In [1]: import numpy as np

In [2]: import numpy.linalg as la

In [3]: np.set_printoptions(suppress=True, linewidth=200)

In [4]: rd = lambda a: np.round(a, 2) + 0

In [5]: feats = np.loadtxt("layer1.csv", delimiter=",")

In [6]: feats
Out[6]: 
array([[-0.16,  0.36,  2.78,  1.03, -1.67, -2.15,  2.11,  2.99, -1.06],
       [ 0.3 ,  0.69,  1.2 ,  0.12, -0.35, -4.37,  1.24,  1.18, -1.69],
       [-0.32, -0.43,  3.03,  0.79, -1.56, -1.91,  1.59,  2.93, -1.11],
       [-0.08, -0.17,  1.32,  0.76, -0.6 , -0.85,  1.3 ,  0.96, -0.36],
       [-0.61, -0.71,  1.88,  1.38, -1.14,  0.56,  0.99,  3.61,  0.2 ],
       [-0.35, -0.09, -0.01,  0.32,  0.3 , -0.05, -0.01,  0.15,  0.24],
       [-1.19, -2.05,  1.68,  2.9 , -1.72,  3.7 ,  0.67,  3.75,  0.92],
       [-0.83, -1.41,  1.8 ,  1.93, -1.22,  3.78,  0.83,  3.23,  0.71],
       [ 1.49,  1.75, -2.01, -2.48,  1.22, -3.42, -0.61, -3.59, -0.92],
       [-0.51,  0.09,  2.39,  1.07, -1.83, -2.31,  1.16,  3.19, -1.8 ],
       [-0.26, -0.32,  0.41,  0.04, -0.02, -0.03,  0.32, -0.42,  0.21],
       [ 1.46,  1.67, -1.46, -2.89,  1.5 , -3.83, -0.49, -3.9 , -0.76],
       [ 1.09,  1.2 ,  2.85, -0.68, -0.83, -8.32,  2.35,  2.04, -3.69],
       [-0.89, -0.38,  0.79,  1.56, -1.22,  2.33, -0.03,  1.7 ,  0.8 ],
       [ 0.02,  0.13, -2.95, -1.27,  1.2 ,  2.14, -1.52, -3.14,  1.62],
       [-1.46, -0.86,  1.44,  1.07, -0.69,  1.87,  0.33,  2.6 ,  0.17],
       [-1.27, -1.89, -0.9 ,  1.72, -0.29,  6.21, -0.74,  0.9 ,  1.81],
       [-1.16, -1.58,  1.17,  2.58, -1.88,  4.12,  0.99,  3.97,  0.47],
       [-1.64, -0.64, -1.93,  1.09,  0.38,  7.3 , -1.5 , -0.73,  2.94],
       [ 0.97,  1.2 ,  3.31, -0.4 , -0.79, -7.94,  1.94,  2.27, -3.57],
       [-1.06, -1.56, -2.31,  1.21,  0.83,  7.24, -1.8 , -0.68,  2.99],
       [ 0.54,  0.33,  0.83, -0.74,  0.52, -2.67,  1.15, -0.47, -1.52],
       [-0.45,  0.19, -1.59, -0.58,  0.49,  1.38, -0.98, -1.14,  1.  ],
       [ 0.25, -0.25,  0.2 ,  0.29, -0.23, -0.2 ,  0.17, -0.29,  0.09],
       [ 1.71,  1.26,  0.86, -1.46,  0.29, -6.17,  0.99, -0.92, -2.08],
       [ 0.25, -0.23, -0.19,  0.41,  0.2 ,  0.12,  0.  ,  0.03, -0.37],
       [-1.12, -1.04, -1.79,  0.97,  0.09,  7.26, -1.5 , -0.64,  2.45],
       [-1.48, -0.99, -3.39,  0.44,  0.64,  8.37, -2.8 , -2.61,  3.66],
       [-0.27,  0.22, -2.19, -0.66,  1.13,  2.32, -1.66, -2.58,  1.62],
       [ 0.87,  1.27,  3.24, -0.66, -1.2 , -8.65,  3.11,  2.36, -3.74],
       [ 0.42,  0.32, -2.34, -1.12,  0.98,  1.93, -1.25, -2.97,  1.51],
       [-0.51, -0.95,  1.77,  1.36, -1.6 ,  0.85,  0.52,  3.61, -0.78],
       [-0.44, -0.81, -1.46,  0.1 ,  0.42,  4.03, -1.93, -1.02,  2.09],
       [-1.28, -1.12, -1.11,  1.43, -0.24,  6.35, -0.72,  0.74,  2.2 ],
       [-0.91,  0.05, -2.83, -0.28,  0.57,  5.4 , -2.35, -2.51,  2.29],
       [ 0.58,  1.21,  1.42, -0.21, -0.5 , -4.05,  0.9 ,  1.79, -1.31],
       [-1.19, -1.66, -0.03,  2.06, -0.96,  4.85, -0.01,  2.03,  1.01],
       [-0.78, -0.66, -0.53,  0.91, -0.19,  3.43,  0.04,  0.33,  0.77]])

In [7]: def softmax(z):
   ...:     e = np.exp(z - z.max(axis=-1, keepdims=True))
   ...:     return e / e.sum(axis=-1, keepdims=True)
   ...: 

In [8]: rd(softmax(feats[36] + -1))
Out[8]: array([0.  , 0.  , 0.01, 0.05, 0.  , 0.86, 0.01, 0.05, 0.02])

In [9]: rd(softmax(feats[36]))
Out[9]: array([0.  , 0.  , 0.01, 0.05, 0.  , 0.86, 0.01, 0.05, 0.02])

In [10]: S = feats @ feats.T / np.sqrt(9)

In [11]: softmax(S).round(6).argmax(axis=1)
Out[11]: array([29, 29, 29, 29,  6,  6,  6, 17, 11, 29, 10, 11, 29, 17, 27,  6, 27, 17, 27, 29, 27, 29, 27, 29, 29, 16, 27, 27, 27, 29, 27, 17, 27, 27, 27, 29, 27, 27])

In [12]: rd(softmax(S)[36] @ feats)
Out[12]: array([-1.29, -1.31, -1.52,  1.33, -0.01,  6.72, -1.25,  0.  ,  2.43])
